In [1]: import numpy as np

In [2]: np.set_printoptions(precision=2, suppress=True, linewidth=200, legacy="1.25")

In [3]: data = np.loadtxt("a.csv", delimiter=",")

In [4]: data
Out[4]: 
array([[1., 0., 1., 1., 2., 1., 0., 0., 1.],
       [1., 1., 0., 1., 1., 2., 1., 0., 0.],
       [0., 1., 1., 0., 1., 1., 2., 1., 0.],
       [0., 0., 1., 1., 0., 1., 1., 2., 1.],
       [1., 0., 0., 1., 1., 0., 1., 1., 2.],
       [2., 1., 0., 0., 1., 1., 0., 1., 1.],
       [1., 2., 1., 0., 0., 1., 1., 0., 1.],
       [1., 1., 2., 1., 0., 0., 1., 1., 0.],
       [0., 1., 1., 2., 1., 0., 0., 1., 1.]])

In [5]: rng = np.random.default_rng(4011)

In [6]: lab = rng.permutation(9)

In [7]: lab
Out[7]: array([6, 5, 4, 3, 7, 0, 1, 2, 8])

In [8]: A2 = data[lab][:, lab]

In [9]: A2
Out[9]: 
array([[1., 1., 0., 0., 0., 1., 2., 1., 1.],
       [0., 1., 1., 0., 1., 2., 1., 0., 1.],
       [1., 0., 1., 1., 1., 1., 0., 0., 2.],
       [1., 1., 0., 1., 2., 0., 0., 1., 1.],
       [1., 0., 0., 1., 1., 1., 1., 2., 0.],
       [0., 1., 2., 1., 0., 1., 0., 1., 1.],
       [1., 2., 1., 1., 0., 1., 1., 0., 0.],
       [2., 1., 1., 0., 1., 0., 1., 1., 0.],
       [0., 0., 1., 2., 1., 0., 1., 1., 1.]])

In [10]: G = data.T @ data

In [11]: np.linalg.svd(data, compute_uv=False) ** 2
Out[11]: array([49.  ,  8.76,  8.76,  4.31,  4.31,  1.94,  1.94,  1.  ,  1.  ])

In [12]: np.diag(G)
Out[12]: array([9., 9., 9., 9., 9., 9., 9., 9., 9.])

In [13]: x = np.array([-6, -8, 7, -7, 5, -5, 8, 3, 6])

In [14]: y = data @ x

In [15]: y
Out[15]: array([  5., -18.,  18.,  15.,  15., -11.,  -6.,   4.,  -1.])

In [16]: print(np.round(np.linalg.solve(data, data[:, 3]), 2) + 0)
[0. 0. 0. 1. 0. 0. 0. 0. 0.]

In [17]: np.linalg.solve(data, y + data[:, 8])
Out[17]: array([-6., -8.,  7., -7.,  5., -5.,  8.,  3.,  7.])

In [18]: np.linalg.solve(data, y)
Out[18]: array([-6., -8.,  7., -7.,  5., -5.,  8.,  3.,  6.])

In [19]: A = np.loadtxt("x.csv", delimiter=",")

In [20]: A
Out[20]: 
array([[  5.,  -8.,  -9.,   0.,   4.,  -9.],
       [  6.,   1.,   8.,   1.,   7.,   2.],
       [  2.,   5.,  -3.,   8.,  -7.,  -8.],
       [  9.,  -9.,   8.,   2.,  -9.,  -2.],
       [  8.,   0.,  -9.,   7.,  -1.,   0.],
       [ -3.,  -2.,   9.,  -6.,  -3., -13.]])

In [21]: r0 = np.array([-1, 1, -2, 1, 3, -1])

In [22]: A2 = A + np.outer(r0, np.eye(6)[5])

In [23]: np.linalg.matrix_rank(A2 - A)
Out[23]: 1

In [24]: np.linalg.matrix_rank(np.linalg.inv(A2) - np.linalg.inv(A), tol=1e-8)
Out[24]: 1

In [25]: print(np.round(np.linalg.det(A2) / np.linalg.det(A), 2), round(float(1 + np.linalg.solve(A, r0)[5]), 2))
1.18 1.18

In [26]: A2 = A / np.sqrt((A ** 2).mean(axis=1, keepdims=True))

In [27]: np.linalg.norm(A2, axis=1)
Out[27]: array([2.45, 2.45, 2.45, 2.45, 2.45, 2.45])

In [28]: A2 = np.array([[3, 6, 0],
    ...:     [2, 0, 6],
    ...:     [8, 5, 3],
    ...:     [9, 9, 3],
    ...:     [3, 8, 5],
    ...:     [8, 4, 9],
    ...:     [7, 7, 0],
    ...:     [8, 7, 2],
    ...:     [3, 9, 4],
    ...:     [3, 5, 4]])

In [29]: C = np.array([[3, 1, 5, 3, -5, 0, 6, -9, -3],
    ...:     [9, 3, -4, 4, 7, -9, 8, 0, 5],
    ...:     [-9, -9, 0, 6, -9, 7, -4, -2, 1]])

In [30]: J = A2 @ C

In [31]: print(J)
[[ 63  21  -9  33  27 -54  66 -27  21]
 [-48 -52  10  42 -64  42 -12 -30   0]
 [ 42  -4  20  62 -32 -24  76 -78   4]
 [ 81   9   9  81  -9 -60 114 -87  21]
 [ 36 -18 -17  71  -4 -37  62 -37  36]
 [-21 -61  24  94 -93  27  44 -90   5]
 [ 84  28   7  49  14 -63  98 -63  14]
 [ 69  11  12  64  -9 -49  96 -76  13]
 [ 54  -6 -21  69  12 -53  74 -35  40]
 [ 18 -18  -5  53 -16 -17  42 -35  20]]

In [32]: # null space of dimension 6

In [33]: left, s, VT = np.linalg.svd(J)

In [34]: s.round(2) + 0
Out[34]: array([406.07, 212.4 ,  75.25,   0.  ,   0.  ,   0.  ,   0.  ,   0.  ,   0.  ])

In [35]: np.argmax(s[:-1] / (s[1:] + 1e-6)) + 1
Out[35]: 3

In [36]: A2 = left[:, :3] @ np.diag(s[:3]) @ VT[:3]

In [37]: np.linalg.matrix_rank(A2)
Out[37]: 3

In [38]: round(np.abs(J - A2).max(), 2)
Out[38]: 0.0

In [39]: m1 = np.load("layer6.npy")

In [40]: m1
Out[40]: 
array([[-3.69,  0.03, -0.01, -0.01,  0.03],
       [ 1.36, -0.01,  0.03,  0.01, -0.01],
       [ 1.66, -0.01,  0.01,  0.  , -0.03],
       [ 0.81, -0.01,  0.04,  0.  ,  0.01],
       [ 1.32,  0.02, -0.02, -0.01, -0.02],
       [ 1.47, -0.01, -0.02,  0.03,  0.01],
       [-0.62,  0.  , -0.02, -0.01,  0.  ],
       [ 0.73,  0.03,  0.  , -0.02,  0.01],
       [ 1.5 ,  0.  , -0.03,  0.  ,  0.  ],
       [-0.39,  0.  , -0.03,  0.  , -0.02],
       [-0.72, -0.02,  0.01,  0.05,  0.01],
       [ 0.19,  0.  ,  0.01,  0.  , -0.05],
       [-4.42,  0.03,  0.01, -0.01,  0.  ],
       [-2.68, -0.02, -0.03,  0.01,  0.02],
       [-1.34,  0.02, -0.03,  0.  , -0.03],
       [ 2.09, -0.01,  0.04, -0.03, -0.01],
       [ 0.54,  0.01, -0.03, -0.03, -0.03],
       [ 2.21,  0.02,  0.01, -0.01,  0.01],
       [ 2.84, -0.02,  0.  ,  0.03, -0.03],
       [ 0.89, -0.02,  0.  , -0.01,  0.01],
       [ 1.36,  0.  ,  0.  , -0.01,  0.  ],
       [ 0.63, -0.01, -0.01,  0.01, -0.01],
       [-0.43,  0.01,  0.02, -0.01, -0.02],
       [ 0.54,  0.01,  0.03,  0.04,  0.02]])

In [41]: # column 0 is much longer than the rest

In [42]: A2 = np.c_[m1[:, :3] @ np.array([[2, 2, 0], [2, 0, 0], [0, 2, 2]]), np.array([-1, -1, 1, -2, -2, 0, -2, 1, 2, 2, -2, 2, 1, 1, -2, -2, 0, 2, 1, -2, 0, 1, -1, 2])]

In [43]: print(A2)
[[-7.32 -7.4  -0.02 -1.  ]
 [ 2.7   2.78  0.06 -1.  ]
 [ 3.3   3.34  0.02  1.  ]
 [ 1.6   1.7   0.08 -2.  ]
 [ 2.68  2.6  -0.04 -2.  ]
 [ 2.92  2.9  -0.04  0.  ]
 [-1.24 -1.28 -0.04 -2.  ]
 [ 1.52  1.46  0.    1.  ]
 [ 3.    2.94 -0.06  2.  ]
 [-0.78 -0.84 -0.06  2.  ]
 [-1.48 -1.42  0.02 -2.  ]
 [ 0.38  0.4   0.02  2.  ]
 [-8.78 -8.82  0.02  1.  ]
 [-5.4  -5.42 -0.06  1.  ]
 [-2.64 -2.74 -0.06 -2.  ]
 [ 4.16  4.26  0.08 -2.  ]
 [ 1.1   1.02 -0.06  0.  ]
 [ 4.46  4.44  0.02  2.  ]
 [ 5.64  5.68  0.    1.  ]
 [ 1.74  1.78  0.   -2.  ]
 [ 2.72  2.72  0.    0.  ]
 [ 1.24  1.24 -0.02  1.  ]
 [-0.84 -0.82  0.04 -1.  ]
 [ 1.1   1.14  0.06  2.  ]]

In [44]: np.linalg.norm(np.linalg.qr(m1)[0].T @ A2, axis=0) ** 2 / ((A2 ** 2).sum(axis=0) + 1e-12)
Out[44]: array([1.  , 1.  , 1.  , 0.12])

In [45]: np.linalg.matrix_rank(A2)
Out[45]: 4

In [46]: np.linalg.matrix_rank(np.c_[m1, A2])
Out[46]: 6

In [47]: Xs = m1 - m1.mean(axis=0)

In [48]: evecs = np.linalg.svd(Xs)[2][:1]

In [49]: A2 = Xs - Xs @ evecs.T @ evecs

In [50]: np.round(np.diag(evecs.T @ evecs), 2) + 0
Out[50]: array([1., 0., 0., 0., 0.])

In [51]: A2 = np.array([[3, 1, 0],
    ...:     [0, 0, 2],
    ...:     [0, 1, 1],
    ...:     [2, 2, 2],
    ...:     [1, 2, 0],
    ...:     [0, 3, 3],
    ...:     [1, 0, 1],
    ...:     [3, 3, 0],
    ...:     [3, 3, 2]])

In [52]: C = np.array([[-5, 3, -6, -2, 7, -3, -3, 5],
    ...:     [6, 9, -3, -2, 6, -1, -9, -2],
    ...:     [5, 3, 1, 1, 6, -5, 4, -2]])

In [53]: W0 = A2 @ C

In [54]: print(W0)
[[ -9  18 -21  -8  27 -10 -18  13]
 [ 10   6   2   2  12 -10   8  -4]
 [ 11  12  -2  -1  12  -6  -5  -4]
 [ 12  30 -16  -6  38 -18 -16   2]
 [  7  21 -12  -6  19  -5 -21   1]
 [ 33  36  -6  -3  36 -18 -15 -12]
 [  0   6  -5  -1  13  -8   1   3]
 [  3  36 -27 -12  39 -12 -36   9]
 [ 13  42 -25 -10  51 -22 -28   5]]

In [55]: left, s, VT = np.linalg.svd(W0)

In [56]: s.round(2) + 0
Out[56]: array([148.56,  45.17,  20.97,   0.  ,   0.  ,   0.  ,   0.  ,   0.  ])

In [57]: np.argmax(s[:-1] / (s[1:] + 1e-6)) + 1
Out[57]: 3

In [58]: A2 = left[:, :3] @ np.diag(s[:3]) @ VT[:3]

In [59]: np.linalg.matrix_rank(W0, rtol=0.05)
Out[59]: 3

In [60]: A2.round(2) + 0
Out[60]: 
array([[ -9.,  18., -21.,  -8.,  27., -10., -18.,  13.],
       [ 10.,   6.,   2.,   2.,  12., -10.,   8.,  -4.],
       [ 11.,  12.,  -2.,  -1.,  12.,  -6.,  -5.,  -4.],
       [ 12.,  30., -16.,  -6.,  38., -18., -16.,   2.],
       [  7.,  21., -12.,  -6.,  19.,  -5., -21.,   1.],
       [ 33.,  36.,  -6.,  -3.,  36., -18., -15., -12.],
       [  0.,   6.,  -5.,  -1.,  13.,  -8.,   1.,   3.],
       [  3.,  36., -27., -12.,  39., -12., -36.,   9.],
       [ 13.,  42., -25., -10.,  51., -22., -28.,   5.]])

In [61]: def softmax(z):
    ...:     e = np.exp(z - z.max(axis=-1, keepdims=True))
    ...:     return e / e.sum(axis=-1, keepdims=True)
    ...: 

In [62]: softmax(W0).sum(axis=1)
Out[62]: array([1., 1., 1., 1., 1., 1., 1., 1., 1.])

In [63]: np.round(softmax(W0[0] + 2), 2) + 0
Out[63]: array([0., 0., 0., 0., 1., 0., 0., 0.])

In [64]: att = W0 @ W0.T / np.sqrt(8)

In [65]: softmax(att)[0] @ W0
Out[65]: array([ 13.,  42., -25., -10.,  51., -22., -28.,   5.])

In [66]: np.abs(np.diag(np.linalg.qr(W0)[1])) > 1e-9
Out[66]: array([ True,  True,  True, False, False, False, False, False])

In [67]: np.linalg.lstsq(W0[:-1].T, W0[-1])[2]
Out[67]: 3

In [68]: round(float(np.trace(np.linalg.pinv(W0) @ W0)), 2)
Out[68]: 3.0

In [69]: np.unique(W0.round(6), axis=0).shape
Out[69]: (9, 8)

In [70]: round(np.linalg.norm(W0, 2) / np.linalg.norm(W0), 2)
Out[70]: 0.95

In [71]: np.linalg.cond(W0) > 100
Out[71]: True

In [72]: [round(float(x), 2) for x in np.linalg.svd(W0, compute_uv=False)[:3]]
Out[72]: [148.56, 45.17, 20.97]

In [73]: np.linalg.matrix_rank(W0, rtol=0.1)
Out[73]: 3

In [74]: E = np.arange(56).reshape(8, 7) + -1

In [75]: E
Out[75]: 
array([[-1,  0,  1,  2,  3,  4,  5],
       [ 6,  7,  8,  9, 10, 11, 12],
       [13, 14, 15, 16, 17, 18, 19],
       [20, 21, 22, 23, 24, 25, 26],
       [27, 28, 29, 30, 31, 32, 33],
       [34, 35, 36, 37, 38, 39, 40],
       [41, 42, 43, 44, 45, 46, 47],
       [48, 49, 50, 51, 52, 53, 54]])

In [76]: # null space of dimension 5

In [77]: left, s, VT = np.linalg.svd(W0)

In [78]: evecs = VT[:(s > 1e-8).sum()]

In [79]: x = W0[5] + 3 * W0[2] + rng.integers(2) * np.eye(8)[7]

In [80]: x
Out[80]: array([ 66.,  72., -12.,  -6.,  72., -36., -30., -23.])

In [81]: print(np.allclose(evecs.T @ evecs @ x, x))
False

In [82]: np.linalg.matrix_rank(np.vstack([W0, x]))
Out[82]: 4

In [83]: np.diag(evecs.T @ evecs)
Out[83]: array([0.58, 0.33, 0.24, 0.05, 0.56, 0.29, 0.7 , 0.26])

In [84]: left, s, VT = np.linalg.svd(E)

In [85]: evecs = VT[:(s > 1e-8).sum()]

In [86]: x = E[4] + 3 * E[1] + rng.integers(2) * np.eye(7)[6]

In [87]: x
Out[87]: array([45., 49., 53., 57., 61., 65., 70.])

In [88]: np.allclose(evecs.T @ evecs @ x, x)
Out[88]: False

In [89]: round(np.linalg.norm(x - evecs.T @ evecs @ x), 2)
Out[89]: 0.73

In [90]: np.diag(evecs.T @ evecs)
Out[90]: array([0.46, 0.29, 0.18, 0.14, 0.18, 0.29, 0.46])

In [91]: round(np.trace(np.linalg.pinv(E) @ E), 2)
Out[91]: 2.0

In [92]: np.allclose(E[:-1].T @ np.linalg.lstsq(E[:-1].T, E[-1])[0], E[-1])
Out[92]: True

In [93]: try:
    ...:     np.linalg.inv(E)
    ...: except np.linalg.LinAlgError as e:
    ...:     print("failed:", e)
    ...: 
failed: Last 2 dimensions of the array must be square

In [94]: np.abs(np.diag(np.linalg.qr(E)[1])) > 1e-9
Out[94]: array([ True,  True, False, False, False, False, False])

In [95]: F = np.load("block8.npy")

In [96]: F.round(2) + 0
Out[96]: 
array([[-0.07, -0.24, -0.09,  0.26],
       [-0.3 , -0.26, -0.22,  0.  ],
       [-0.13, -0.51, -0.35,  0.55],
       [ 0.  , -0.03, -0.38, -0.59],
       [-0.59,  0.27,  0.53,  0.2 ],
       [-0.03, -0.05,  0.1 , -0.01],
       [ 0.53,  0.26,  0.02,  0.44],
       [ 0.23,  0.44, -0.28,  0.18],
       [ 0.46, -0.53,  0.55, -0.14]])

In [97]: theta = np.radians(180)

In [98]: Rm = np.eye(4)

In [99]: Rm[3, 3] = Rm[1, 1] = np.cos(theta)

In [100]: Rm[3, 1], Rm[1, 3] = -np.sin(theta), np.sin(theta)

In [101]: print(Rm.round(2) + 0)
[[ 1.  0.  0.  0.]
 [ 0. -1.  0.  0.]
 [ 0.  0.  1.  0.]
 [ 0.  0.  0. -1.]]

In [102]: A2 = F @ Rm.T

In [103]: np.linalg.svd(F, compute_uv=False), np.linalg.svd(A2, compute_uv=False)
Out[103]: (array([1., 1., 1., 1.]), array([1., 1., 1., 1.]))

In [104]: round(np.linalg.det(Rm), 2), np.trace(Rm)
Out[104]: (1.0, 0.0)

In [105]: np.allclose(F @ F.T, A2 @ A2.T)
Out[105]: True

In [106]: A2.round(2) + 0
Out[106]: 
array([[-0.07,  0.24, -0.09, -0.26],
       [-0.3 ,  0.26, -0.22,  0.  ],
       [-0.13,  0.51, -0.35, -0.55],
       [ 0.  ,  0.03, -0.38,  0.59],
       [-0.59, -0.27,  0.53, -0.2 ],
       [-0.03,  0.05,  0.1 ,  0.01],
       [ 0.53, -0.26,  0.02, -0.44],
       [ 0.23, -0.44, -0.28, -0.18],
       [ 0.46,  0.53,  0.55,  0.14]])

In [107]: x = np.array([-2, 2, 3, 0])

In [108]: y = F @ x

In [109]: np.round(np.linalg.solve(F.T @ F, F.T @ y), 2) + 0
Out[109]: array([-2.,  2.,  3.,  0.])

In [110]: np.round(np.linalg.pinv(F) @ F, 2) + 0
Out[110]: 
array([[1., 0., 0., 0.],
       [0., 1., 0., 0.],
       [0., 0., 1., 0.],
       [0., 0., 0., 1.]])

In [111]: y
Out[111]: array([-0.61, -0.61, -1.79, -1.22,  3.32,  0.25, -0.46, -0.4 , -0.33])

In [112]: y = y + 0.1 * rng.normal(size=9)

In [113]: print(y)
[-0.66 -0.64 -1.88 -1.26  3.39  0.38 -0.47 -0.54 -0.39]

In [114]: coef, *_ = np.linalg.lstsq(F, y)

In [115]: coef
Out[115]: array([-2.08,  2.05,  3.11, -0.04])

In [116]: round(float(np.linalg.norm(y - F @ coef)), 2)
Out[116]: 0.18
